$ python -q
>>> import numpy as np
>>> np.set_printoptions(suppress=True, linewidth=140)
>>> basis = np.array([[0, 2, 0, 0, 1], [0, 0, 2, 1, 0], [2, 1, 1, 2, 0]])
>>> E = np.repeat(basis, 11 // 3, axis=0)
>>> rng = np.random.default_rng(86427)
>>> E = E + 0.02 * rng.normal(size=E.shape)
>>> print(E.round(2) + 0)
[[ 0.    2.01  0.03  0.04  1.01]
 [-0.01  2.02 -0.01 -0.01  0.96]
 [-0.02  1.99 -0.01  0.01  1.  ]
 [-0.01  0.02  1.99  1.01  0.01]
 [-0.01  0.    2.03  0.98  0.  ]
 [-0.02  0.01  1.99  0.98 -0.01]
 [ 1.99  1.    1.01  2.04 -0.02]
 [ 2.01  0.98  0.99  1.98  0.  ]
 [ 1.97  1.    1.    2.03  0.  ]]
>>> idx = rng.permutation(5)
>>> A2 = E[:, idx] * rng.choice([-1, 1], 5)
>>> print(A2.round(2) + 0)
[[ 2.01 -1.01  0.03  0.    0.04]
 [ 2.02 -0.96 -0.01 -0.01 -0.01]
 [ 1.99 -1.   -0.01 -0.02  0.01]
 [ 0.02 -0.01  1.99 -0.01  1.01]
 [ 0.    0.    2.03 -0.01  0.98]
 [ 0.01  0.01  1.99 -0.02  0.98]
 [ 1.    0.02  1.01  1.99  2.04]
 [ 0.98  0.    0.99  2.01  1.98]
 [ 1.    0.    1.    1.97  2.03]]
>>> U, _, VT = np.linalg.svd(E.T @ A2)
>>> print(np.round(np.linalg.lstsq(E, A2)[0], 2) + 0)
[[ 0.  0.  0.  1.  0.]
 [ 1.  0.  0.  0.  0.]
 [ 0.  0.  1.  0.  0.]
 [ 0.  0.  0.  0.  1.]
 [ 0. -1.  0.  0.  0.]]
>>> data = np.load("m.npy")
>>> print(data)
[[  8  -2  -4   2   0  -4  -1]
 [ -2   4  -3   5  -1  -1  -3]
 [ -4  -3  -8  -2  -1   2   7]
 [  2   5  -2  -8   1   9  -2]
 [  0  -1  -1   1   8   4  -3]
 [ -4  -1   2   9   4  -8   1]
 [ -1  -3   7  -2  -3   1 -10]]
>>> A2 = np.array([[2, 1], [2, 3], [3, 2], [1, 3], [0, 2], [1, 2], [1, 3]])
>>> print(np.einsum("ij->j", data))
[ -1  -1  -9   5   8   3 -11]
>>> print(np.linalg.matrix_rank(data @ A2))
2
>>> print(data @ A2)
[[ -3 -11]
 [ -4   6]
 [-31 -12]
 [  7   3]
 [ -3  13]
 [ -2  19]
 [  2 -36]]
>>> print(np.einsum("ij,ij->i", data, data))
[105  65 147 183  92 183 173]
>>> print(np.einsum("ik,kj->ji", data, A2))
[[ -3  -4 -31   7  -3  -2   2]
 [-11   6 -12   3  13  19 -36]]
>>> M = np.loadtxt("data.csv", delimiter=",")
>>> print(M)
[[-10.94 -16.13   6.84  18.19  -0.42  -2.99 -26.13  -1.5    3.77]
 [  0.85  -7.33  -5.68   0.48  -4.51  -5.25  -1.24   6.96  -0.74]
 [ -3.55  -2.68   5.94   4.03   4.22   1.11  -8.91  -3.42  -1.01]
 [ -5.26  -2.38  -0.2    7.12  -3.3    0.15  -1.09   0.91   1.82]
 [  4.54  -5.95  -5.67  -0.24  -3.4   -5.14  -1.62   2.05   1.49]
 [ -0.43  -2.57   6.89   0.04   6.3    0.99 -11.01  -2.86  -2.88]
 [  6.7   -2.63  -8.45  -3.52  -5.63  -5.38   5.08   3.44   0.84]
 [ -0.96  -5.21   4.19   3.69   3.26  -1.02 -11.89  -3.18   1.68]
 [ -7.4   -2.45   6.83  11.84   0.82   2.37 -11.    -6.46   3.7 ]
 [  2.91  -6.3   -4.43  -1.3   -1.93  -5.15  -2.59   3.67  -0.73]
 [  5.38  13.98  -2.51 -10.3   -0.05   4.33  18.78  -1.72  -2.07]
 [  7.2    1.78   1.71  -4.67   4.01   0.5   -3.38  -4.94   1.06]
 [ -2.32   1.12   5.54   1.99   2.97   2.51  -3.95  -3.27  -2.52]
 [ -1.51   3.1    1.64   1.1   -1.     1.86   2.17  -1.84  -0.55]
 [ -0.47   7.67   5.81  -3.41   4.67   4.98   1.81  -4.19  -0.13]
 [  9.13   0.82 -11.76 -10.89  -5.91  -5.89  14.78   7.52  -4.72]
 [ -1.91  -7.59  -0.08   4.6   -1.02  -3.25  -9.57   2.04   1.93]
 [  3.99   9.99  -3.91  -9.9   -0.89   2.54  17.87   2.83  -5.24]
 [  5.85   9.9   -8.62 -12.46  -3.14   1.06  23.59   5.96  -5.29]
 [  9.35   3.73 -12.6  -10.15  -6.47  -3.37  18.87   6.52  -3.27]
 [-12.79  -0.77   8.72  12.96   2.94   5.93  -9.07  -3.49   4.23]]
>>> C2 = np.cov(M, rowvar=False)
>>> print(np.median(M, axis=0))
[-0.43 -2.38 -0.08  0.04 -0.89  0.5  -1.62 -1.5  -0.55]
>>> print(C2.shape)
(9, 9)
>>> print(np.argsort(-M.std(axis=0).round(6), kind="stable"))
[6 3 1 2 0 7 4 5 8]
>>> print(np.round(M.std(axis=0), 2))
[ 6.03  6.84  6.49  8.09  3.71  3.63 12.34  4.19  2.81]
>>> print(np.round(np.linalg.eigvalsh(C2)[::-1], 2))
[318.51  68.98  21.14   5.13   0.94   0.23   0.1    0.01   0.01]
>>> m1 = np.load("w.npy")
>>> print(m1)
[[ 2  0  2  8  1  1  5  3 -5]
 [-5  2  0  2  8  1  1  5  3]
 [ 3 -5  2  0  2  8  1  1  5]
 [ 5  3 -5  2  0  2  8  1  1]
 [ 1  5  3 -5  2  0  2  8  1]
 [ 1  1  5  3 -5  2  0  2  8]
 [ 8  1  1  5  3 -5  2  0  2]
 [ 2  8  1  1  5  3 -5  2  0]
 [ 0  2  8  1  1  5  3 -5  2]]
>>> U, sv, VT = np.linalg.svd(E)
>>> print(np.argmax(sv[:-1] / (sv[1:] + 1e-6)) + 1)
3
>>> A2 = U[:, :3] @ np.diag(sv[:3]) @ VT[:3]
>>> print(A2.round(2) + 0)
[[ 0.    2.02  0.03  0.03  0.99]
 [-0.01  2.01 -0.02  0.    0.99]
 [-0.02  1.99  0.    0.    0.98]
 [ 0.    0.02  2.    0.99  0.  ]
 [-0.02  0.    2.03  0.99  0.  ]
 [-0.02  0.01  1.99  0.98  0.  ]
 [ 2.    0.99  1.02  2.03 -0.01]
 [ 1.99  0.99  0.98  2.01 -0.01]
 [ 1.98  1.    1.01  2.01  0.  ]]
>>> print(np.linalg.matrix_rank(A2))
3
>>> print(round(float(np.linalg.norm(E - A2) / np.linalg.norm(E)), 2))
0.01
>>> f = np.array([-5, -4, 0, -3, -4, -2, 4, -2, 2])
>>> A2 = m1 + np.outer(f, np.eye(9)[6])
>>> print(A2)
[[ 2.  0.  2.  8.  1.  1.  0.  3. -5.]
 [-5.  2.  0.  2.  8.  1. -3.  5.  3.]
 [ 3. -5.  2.  0.  2.  8.  1.  1.  5.]
 [ 5.  3. -5.  2.  0.  2.  5.  1.  1.]
 [ 1.  5.  3. -5.  2.  0. -2.  8.  1.]
 [ 1.  1.  5.  3. -5.  2. -2.  2.  8.]
 [ 8.  1.  1.  5.  3. -5.  6.  0.  2.]
 [ 2.  8.  1.  1.  5.  3. -7.  2.  0.]
 [ 0.  2.  8.  1.  1.  5.  5. -5.  2.]]
>>> A = np.loadtxt("block9.csv", delimiter=",")
>>> print(A)
[[  0.4  -0.8  -0.2  -1.4]
 [ -1.3  -0.6  -0.4  -0.6]
 [  1.3   0.2  -2.1   1. ]
 [ -0.7  -0.9  -0.7   0. ]
 [  1.3  -0.9  -0.2  -1.7]
 [  0.4   0.    0.2  -0.7]
 [  0.7  -1.1  -1.    0.4]
 [  0.5   0.   -1.2   0.2]
 [ -0.3   0.3   1.   -1.5]
 [  0.5   0.7   0.8  -0.8]
 [ -0.7   1.1  -0.9   1.9]
 [ -0.3  -0.4  -0.9  -0.4]
 [ -0.5  -1.   -0.6  -1.2]
 [ -0.1   0.4  -0.1   0.5]
 [  0.4   1.4   0.8  -0.2]
 [ -0.1  -0.7   0.1  -0.2]
 [  1.   -0.4   0.5  -0.7]
 [ -0.1  -1.2  -1.2  -1.2]
 [ -1.   -1.8  -1.7   0.5]
 [  1.8   0.   -0.6   0.1]
 [  0.1   0.1  -0.9   1.3]
 [  0.7  -1.2   1.8   0. ]
 [ -1.1   0.3  -1.3   0. ]
 [  0.8   0.2  -0.7  -1.8]
 [  1.3   1.9   0.1  -0.9]
 [ -0.4   0.9  -0.3  -0.5]
 [  0.3   0.1   1.2  -0.4]
 [ -1.6  -0.7  -0.9   0.1]
 [  0.3  -1.7  -0.5   0.5]
 [ -1.2   0.    0.1  -0.3]
 [  0.8  -1.6   1.3  -0.7]
 [  1.3  -1.7  -2.2  -0.9]
 [ -2.6   0.3  -1.1  -0.7]
 [  1.4  -0.1  -0.2   1.8]
 [ -0.8   0.6   1.1   1.3]
 [  1.5  -0.9   0.6  -1.5]
 [  0.    0.    5.  -12. ]]
>>> cen = A - A.mean(axis=1)
Traceback (most recent call last):
  File "<python-input-41>", line 1, in <module>
    cen = A - A.mean(axis=1)
          ~~^~~~~~~~~~~~~~~~
ValueError: operands could not be broadcast together with shapes (37,4) (37,) 
>>> cen = A - A.mean(axis=0)
>>> U, sv, VT = np.linalg.svd(cen, full_matrices=False)
>>> print(np.round(sv ** 2 / (sv ** 2).sum(), 2))
[0.69 0.13 0.12 0.07]
>>> print(np.round(cen.mean(axis=0), 2) + 0)
[0. 0. 0. 0.]
>>> print(np.abs(U[:, 0]).argmax())
36
>>> print(np.round(np.abs(VT[-1]), 2))
[0.23 0.66 0.65 0.3 ]
